% ipython --no-banner

In [1]: import numpy as np

In [2]: import numpy.linalg as la

In [3]: np.set_printoptions(precision=2, suppress=True, linewidth=200, legacy="1.25")

In [4]: def rnd(a):
   ...:     return np.round(a, 2) + 0
   ...: 

In [5]: feats = np.loadtxt("x.csv", delimiter=",")

In [6]: feats
Out[6]: 
array([[  5.78,  -1.5 ,   3.51,  -3.92],
       [-25.99,  31.97,   1.73,   3.24],
       [ -6.53,  -4.34,  -8.82,  -5.37],
       [ 11.66, -33.59,  -7.47,   7.  ],
       [ 10.44,  21.63,   8.88,  -2.58],
       [  4.24,  14.98,   4.03,  23.98],
       [ -8.94,  35.73,   4.21,  -6.39],
       [-11.64, -13.16,  11.42,   3.29],
       [  5.22, -19.59,   4.33,  17.88],
       [ -0.55,   2.52,   3.32,  -1.04],
       [ 11.61,  -2.24,  -1.02,   4.7 ],
       [-12.27,  39.72,   2.05, -11.94]])

In [7]: Xc = feats - feats.mean(axis=0)

In [8]: U, sv, VT = la.svd(Xc, full_matrices=False)

In [9]: print(rnd(sv))
[81.57 32.56 29.61 17.45]

In [10]: print(rnd(sv ** 2 / (sv ** 2).sum()))
[0.75 0.12 0.1  0.03]

In [11]: np.abs(U[:, 0]).argmax()
Out[11]: 3

In [12]: la.matrix_rank(Xc)
Out[12]: 4

In [13]: rnd(np.abs(VT[-1]))
Out[13]: array([0.01, 0.12, 0.97, 0.21])

In [14]: rnd((sv ** 2).sum() ** 2 / (sv ** 4).sum())
Out[14]: 1.71

In [15]: Xc = feats - feats.mean(axis=0)

In [16]: vecs = la.svd(Xc)[2][:1]

In [17]: other = Xc - Xc @ vecs.T @ vecs

In [18]: rnd(np.diag(vecs.T @ vecs))
Out[18]: array([0.09, 0.86, 0.  , 0.04])

In [19]: rnd(la.norm(other) / la.norm(Xc))
Out[19]: 0.5

In [20]: la.norm(other, axis=1).round(6).argmax()
Out[20]: 5

In [21]: Xc = (feats - feats.mean(axis=0)) / feats.std(axis=0)

In [22]: np.argwhere(np.abs(Xc) > 2)
Out[22]: 
array([[1, 0],
       [5, 3]])

In [23]: coef = la.lstsq(np.delete(Xc, 3, axis=1), Xc[:, 3])[0]

In [24]: print(rnd(coef))
[ 0.14 -0.41  0.22]

In [25]: print(np.abs(coef).argmax())
1

In [26]: rng = np.random.default_rng(19568)

In [27]: lab = rng.permutation(4)

In [28]: other = feats[:, lab] * rng.choice([-1, 1], 4)

In [29]: other
Out[29]: 
array([[  5.78,   1.5 ,   3.51,   3.92],
       [-25.99, -31.97,   1.73,  -3.24],
       [ -6.53,   4.34,  -8.82,   5.37],
       [ 11.66,  33.59,  -7.47,  -7.  ],
       [ 10.44, -21.63,   8.88,   2.58],
       [  4.24, -14.98,   4.03, -23.98],
       [ -8.94, -35.73,   4.21,   6.39],
       [-11.64,  13.16,  11.42,  -3.29],
       [  5.22,  19.59,   4.33, -17.88],
       [ -0.55,  -2.52,   3.32,   1.04],
       [ 11.61,   2.24,  -1.02,  -4.7 ],
       [-12.27, -39.72,   2.05,  11.94]])

In [30]: U, _, VT = la.svd(feats.T @ other)

In [31]: lab
Out[31]: array([0, 1, 2, 3])

In [32]: rnd(U @ VT)
Out[32]: 
array([[ 1.,  0.,  0.,  0.],
       [ 0., -1.,  0.,  0.],
       [ 0.,  0.,  1.,  0.],
       [ 0.,  0.,  0., -1.]])

In [33]: Z = feats[[3, 11]].astype(float)

In [34]: for _ in range(4):
    ...:     lab = la.norm(feats[:, None] - Z, axis=-1).argmin(axis=1)
    ...:     Z = np.array([feats[lab == j].mean(axis=0) for j in range(2)])
    ...: 

In [35]: print(lab)
[0 1 0 0 1 1 1 0 0 0 0 1]

In [36]: rnd(Z)
Out[36]: 
array([[  2.22, -10.27,   0.75,   3.22],
       [ -6.5 ,  28.81,   4.18,   1.26]])

In [37]: rnd(Z[1] - Z[0])
Out[37]: array([-8.73, 39.08,  3.43, -1.96])

In [38]: print(np.abs(Z[1] - Z[0]).argmax())
1

In [39]: W0 = np.load("layer19.npy")

In [40]: W0
Out[40]: 
array([[ 5.1, -8. , -9. ,  6. , -3. ],
       [ 6. ,  7.1,  0. , -3. ,  3. ],
       [ 2. ,  1. ,  0.1,  0. , -3. ],
       [-9. ,  4. ,  1. , -0.9,  2. ],
       [ 5. , -8. , -9. ,  6. , -2.9]])

In [41]: x = np.array([-2, -1, 1, 4, -1])

In [42]: a = np.maximum(W0 @ x, 0)

In [43]: np.flatnonzero(a > 1e-9)
Out[43]: array([0, 3, 4])

In [44]: rnd(np.maximum(W0 @ x, 0) - np.maximum(-W0 @ x, 0))
Out[44]: array([ 15.8, -34.1,  -1.9,   9.4,  15.9])

In [45]: U, sv, VT = la.svd(W0)

In [46]: np.argmax(sv[:-1] / (sv[1:] + 1e-6)) + 1
Out[46]: 4

In [47]: rnd(sv)
Out[47]: array([22.2 , 11.05,  5.3 ,  2.96,  0.  ])

In [48]: other = U[:, :4] @ np.diag(sv[:4]) @ VT[:4]

In [49]: la.matrix_rank(W0, rtol=0.05)
Out[49]: 4

In [50]: rnd(la.norm(W0 - other) / la.norm(W0))
Out[50]: 0.0

In [51]: np.unravel_index(np.abs(feats).argmax(), feats.shape)
Out[51]: (11, 1)

In [52]: feats.shape
Out[52]: (12, 4)

In [53]: feats[12]
---------------------------------------------------------------------------
IndexError                                Traceback (most recent call last)
Cell In[53], line 1
----> 1 feats[12]

IndexError: index 12 is out of bounds for axis 0 with size 12

In [54]: feats.sum(axis=0)
Out[54]: array([-16.97,  72.13,  26.17,  28.85])

In [55]: other = W0 / np.sqrt((W0 ** 2).mean(axis=1, keepdims=True))

In [56]: la.matrix_rank(W0 - W0.mean(axis=1, keepdims=True))
Out[56]: 4

In [57]: other = np.array([[8], [1]])

In [58]: Z = np.array([[-6, -6]])

In [59]: arr = other @ Z + 0.05 * rng.normal(size=(2, 2))

In [60]: print(rnd(arr))
[[-48.03 -48.04]
 [ -5.94  -6.08]]

In [61]: round(np.log10(la.cond(arr)))
Out[61]: 3

In [62]: la.matrix_rank(arr, rtol=0.1)
Out[62]: 1

In [63]: rnd(np.abs(la.svd(arr)[2][-1]))
Out[63]: array([0.71, 0.71])

In [64]: rnd(la.norm(arr, 2) / la.norm(arr))
Out[64]: 1.0

In [65]: print(rnd(np.sort(np.abs(la.eigvals(arr)))))
[ 0.12 53.99]

In [66]: rnd(arr @ arr)
Out[66]: 
array([[2592.49, 2599.74],
       [ 321.55,  322.47]])

In [67]: rnd((arr + arr.T) / 2)
Out[67]: 
array([[-48.03, -26.99],
       [-26.99,  -6.08]])

In [68]: np.allclose(arr, arr.T)
Out[68]: False

In [69]: X = np.load("block14.npy")

In [70]: X
Out[70]: 
array([[4., 0., 0., 0.],
       [0., 4., 0., 0.],
       [0., 0., 4., 3.],
       [0., 0., 3., 4.]])

In [71]: other = la.inv(X)

In [72]: rnd(la.det(X) * other)
Out[72]: 
array([[ 28.,   0.,   0.,   0.],
       [  0.,  28.,   0.,   0.],
       [  0.,   0.,  64., -48.],
       [  0.,   0., -48.,  64.]])

In [73]: rnd(la.inv(other))
Out[73]: 
array([[4., 0., 0., 0.],
       [0., 4., 0., 0.],
       [0., 0., 4., 3.],
       [0., 0., 3., 4.]])

In [74]: rnd(la.det(X) * la.det(other))
Out[74]: 1.0

In [75]: np.allclose(other, X.T)
Out[75]: False

In [76]: rnd(la.cond(X))
Out[76]: 7.0

In [77]: evals, vecs = la.eigh(X)

In [78]: rnd(vecs @ np.diag(evals) @ vecs.T)
Out[78]: 
array([[4., 0., 0., 0.],
       [0., 4., 0., 0.],
       [0., 0., 4., 3.],
       [0., 0., 3., 4.]])

In [79]: np.abs(vecs[:, -1]).round(6).argmax()
Out[79]: 2

In [80]: rnd(la.eigvalsh(X + 3 * np.eye(4)))
Out[80]: array([ 4.,  7.,  7., 10.])

In [81]: np.unique(evals.round(6) + 0, return_counts=True)[1]
Out[81]: array([1, 2, 1])

In [82]: rnd(vecs.T @ X @ vecs)
Out[82]: 
array([[1., 0., 0., 0.],
       [0., 4., 0., 0.],
       [0., 0., 4., 0.],
       [0., 0., 0., 7.]])

In [83]: M = np.load("out13.npy")

In [84]: rnd(M)
Out[84]: 
array([[0.16, 0.11, 0.32, 0.42],
       [0.25, 0.5 , 0.2 , 0.05],
       [0.36, 0.16, 0.28, 0.2 ],
       [0.4 , 0.3 , 0.2 , 0.1 ]])

In [85]: x = np.array([1, 1, 1, 1])

In [86]: target = M @ x

In [87]: coef, lr = np.zeros(4), 1 / la.norm(M, 2) ** 2

In [88]: for i in range(3):
    ...:     coef -= lr * M.T @ (M @ coef - target)
    ...:     if i % 1 == 0: print(i, round(la.norm(M @ coef - target), 2))
    ...: 
0 0.1
1 0.09
2 0.07

In [89]: rnd(la.cond(M))
Out[89]: 30.64
